In [1]: import numpy as np

In [2]: import numpy.linalg as la

In [3]: np.set_printoptions(precision=3, suppress=True, linewidth=140)

In [4]: J = np.array([[0, 1, 0, 0, 0, 0],
   ...:     [1, 0, 0, 0, 0, 0],
   ...:     [0, 0, 0, 0, 0, 0],
   ...:     [0, 0, 0, 0, 1, 0],
   ...:     [0, 0, 0, 1, 0, 1],
   ...:     [0, 0, 0, 0, 1, 0]])

In [5]: J
Out[5]: 
array([[0, 1, 0, 0, 0, 0],
       [1, 0, 0, 0, 0, 0],
       [0, 0, 0, 0, 0, 0],
       [0, 0, 0, 0, 1, 0],
       [0, 0, 0, 1, 0, 1],
       [0, 0, 0, 0, 1, 0]])

In [6]: Uu, sig, vt = la.svd(J)

In [7]: sig
Out[7]: array([1.414, 1.414, 1.   , 1.   , 0.   , 0.   ])

In [8]: np.argmax(sig[:-1] / (sig[1:] + 1e-6)) + 1
Out[8]: np.int64(4)

In [9]: out = Uu[:, :4] @ np.diag(sig[:4]) @ vt[:4]

In [10]: out
Out[10]: 
array([[0., 1., 0., 0., 0., 0.],
       [1., 0., 0., 0., 0., 0.],
       [0., 0., 0., 0., 0., 0.],
       [0., 0., 0., 0., 1., 0.],
       [0., 0., 0., 1., 0., 1.],
       [0., 0., 0., 0., 1., 0.]])

In [11]: np.round(la.norm(J - out) / la.norm(J), 3)
Out[11]: np.float64(0.0)

In [12]: round(la.norm(J - out, 2), 3), sig[4]
Out[12]: (np.float64(0.0), np.float64(0.0))

In [13]: np.abs(J - out).max()
Out[13]: np.float64(0.0)

In [14]: la.lstsq(J[:-1].T, J[-1])[2]
Out[14]: np.int32(4)

In [15]: np.round(np.trace(la.pinv(J) @ J), 3)
Out[15]: np.float64(4.0)

In [16]: np.allclose(J[:-1].T @ la.lstsq(J[:-1].T, J[-1])[0], J[-1])
Out[16]: True

In [17]: vals, evecs = la.eigh(J)

In [18]: vec = np.array([1, -1, 2, 0, -2, 1])

In [19]: vec @ J @ vec
Out[19]: np.int64(-6)

In [20]: np.round(evecs * np.abs(vals) @ evecs.T, 3) + 0
Out[20]: 
array([[1.   , 0.   , 0.   , 0.   , 0.   , 0.   ],
       [0.   , 1.   , 0.   , 0.   , 0.   , 0.   ],
       [0.   , 0.   , 0.   , 0.   , 0.   , 0.   ],
       [0.   , 0.   , 0.   , 0.707, 0.   , 0.707],
       [0.   , 0.   , 0.   , 0.   , 1.414, 0.   ],
       [0.   , 0.   , 0.   , 0.707, 0.   , 0.707]])

In [21]: np.round(la.eigvalsh(J[1:, 1:]), 3) + 0
Out[21]: array([-1.414,  0.   ,  0.   ,  0.   ,  1.414])

In [22]: Uu, sig, vt = la.svd(J, full_matrices=False)

In [23]: print(round(np.sqrt((sig ** 2).sum()), 3), round(float(la.norm(J)), 3))
2.449 2.449

In [24]: sig
Out[24]: array([1.414, 1.414, 1.   , 1.   , 0.   , 0.   ])

In [25]: Uu, sig, vt = la.svd(J)

In [26]: evecs = vt[:(sig > 1e-8).sum()]

In [27]: rng = np.random.default_rng(816309)

In [28]: vec = J[1] + -1 * J[0] + rng.integers(2) * np.eye(6)[1]

In [29]: vec
Out[29]: array([1., 0., 0., 0., 0., 0.])

In [30]: la.matrix_rank(np.vstack([J, vec]))
Out[30]: np.int64(4)

In [31]: print(evecs.T @ evecs)
[[1.  0.  0.  0.  0.  0. ]
 [0.  1.  0.  0.  0.  0. ]
 [0.  0.  0.  0.  0.  0. ]
 [0.  0.  0.  0.5 0.  0.5]
 [0.  0.  0.  0.  1.  0. ]
 [0.  0.  0.  0.5 0.  0.5]]

In [32]: np.round(la.norm(vec - evecs.T @ evecs @ vec), 3)
Out[32]: np.float64(0.0)

In [33]: m1 = np.load("data.npy")

In [34]: print(m1)
[[-5 -3  2  3  3]
 [-5  1 -5  0  0]
 [ 0 -5 -3  5  1]]

In [35]: out = np.array([[-2, 2], [-3, -1]])

In [36]: C = np.kron(out, m1)

In [37]: C
Out[37]: 
array([[ 10,   6,  -4,  -6,  -6, -10,  -6,   4,   6,   6],
       [ 10,  -2,  10,   0,   0, -10,   2, -10,   0,   0],
       [  0,  10,   6, -10,  -2,   0, -10,  -6,  10,   2],
       [ 15,   9,  -6,  -9,  -9,   5,   3,  -2,  -3,  -3],
       [ 15,  -3,  15,   0,   0,   5,  -1,   5,   0,   0],
       [  0,  15,   9, -15,  -3,   0,   5,   3,  -5,  -1]])

In [38]: round(la.norm(m1, 2), 3)
Out[38]: np.float64(9.543)

In [39]: la.norm(m1, axis=1).argmax()
Out[39]: np.int64(2)

In [40]: m1[1] @ m1[0]
Out[40]: np.int64(12)

In [41]: print(round(la.norm(m1) ** 2 / la.norm(m1, 2) ** 2, 3))
1.834

In [42]: round(float(la.norm(m1)), 3)
Out[42]: 12.923

In [43]: la.matrix_rank(m1)
Out[43]: np.int64(3)

In [44]: np.count_nonzero(m1)
Out[44]: np.int64(12)

In [45]: np.unravel_index(np.abs(m1).argmax(), m1.shape)
Out[45]: (np.int64(0), np.int64(0))

In [46]: m1.mean(axis=0)
Out[46]: array([-3.333, -2.333, -2.   ,  2.667,  1.333])

In [47]: la.svd(m1, compute_uv=False)
Out[47]: array([9.543, 6.727, 5.539])
